$ python3 -q
>>> import numpy as np
>>> np.set_printoptions(precision=2, suppress=True, linewidth=200)
>>> f = np.array([0, 2, 2, 2, 1, 2, 2])
>>> g = np.array([3, 4, 2])
>>> F = f[:, None] + g[None, :]
>>> F
array([[3, 4, 2],
       [5, 6, 4],
       [5, 6, 4],
       [5, 6, 4],
       [4, 5, 3],
       [5, 6, 4],
       [5, 6, 4]])
>>> # row 2 repeats row 1
>>> rk = np.linalg.matrix_rank(F)
>>> rk
np.int64(2)
>>> null = np.linalg.svd(F)[2][rk:].T
>>> [int(np.linalg.matrix_rank(np.delete(F, i, axis=0))) for i in range(7)]
[2, 2, 2, 2, 2, 2, 2]
>>> [int(np.linalg.matrix_rank(F[:i])) for i in range(1, len(F) + 1)]
[1, 2, 2, 2, 2, 2, 2]
>>> null[:, 0] / null[np.abs(null[:, 0]).round(6).argmax(), 0]
array([ 1. , -0.5, -0.5])
>>> np.round(F @ null, 2) + 0
array([[0.],
       [0.],
       [0.],
       [0.],
       [0.],
       [0.],
       [0.]])
>>> print(null.shape)
(3, 1)
>>> J = np.loadtxt("m.csv", delimiter=",")
>>> J
array([[ 3.,  4.,  5.,  6.,  7.,  8.],
       [ 9., 10., 11., 12., 13., 14.],
       [15., 16., 17., 18., 19., 20.],
       [21., 22., 23., 24., 25., 26.],
       [27., 28., 29., 30., 31., 32.],
       [33., 34., 35., 36., 37., 38.]])
>>> np.linalg.matrix_rank(F, rtol=0.1)
np.int64(1)
>>> np.argsort(-np.linalg.norm(F, axis=0).round(6), kind="stable")[:3]
array([1, 0, 2])
>>> U, s, Vt = np.linalg.svd(J)
>>> s.round(2) + 0
array([137.82,   4.57,   0.  ,   0.  ,   0.  ,   0.  ])
>>> Y = U[:, :2] @ np.diag(s[:2]) @ Vt[:2]
>>> print(np.linalg.matrix_rank(Y))
2
>>> Y = J[0, 0] * J[1:] - np.outer(J[1:, 0], J[0])
>>> Y
array([[   0.,   -6.,  -12.,  -18.,  -24.,  -30.],
       [   0.,  -12.,  -24.,  -36.,  -48.,  -60.],
       [   0.,  -18.,  -36.,  -54.,  -72.,  -90.],
       [   0.,  -24.,  -48.,  -72.,  -96., -120.],
       [   0.,  -30.,  -60.,  -90., -120., -150.]])
>>> print(np.linalg.matrix_rank(Y), np.linalg.matrix_rank(J))
1 2
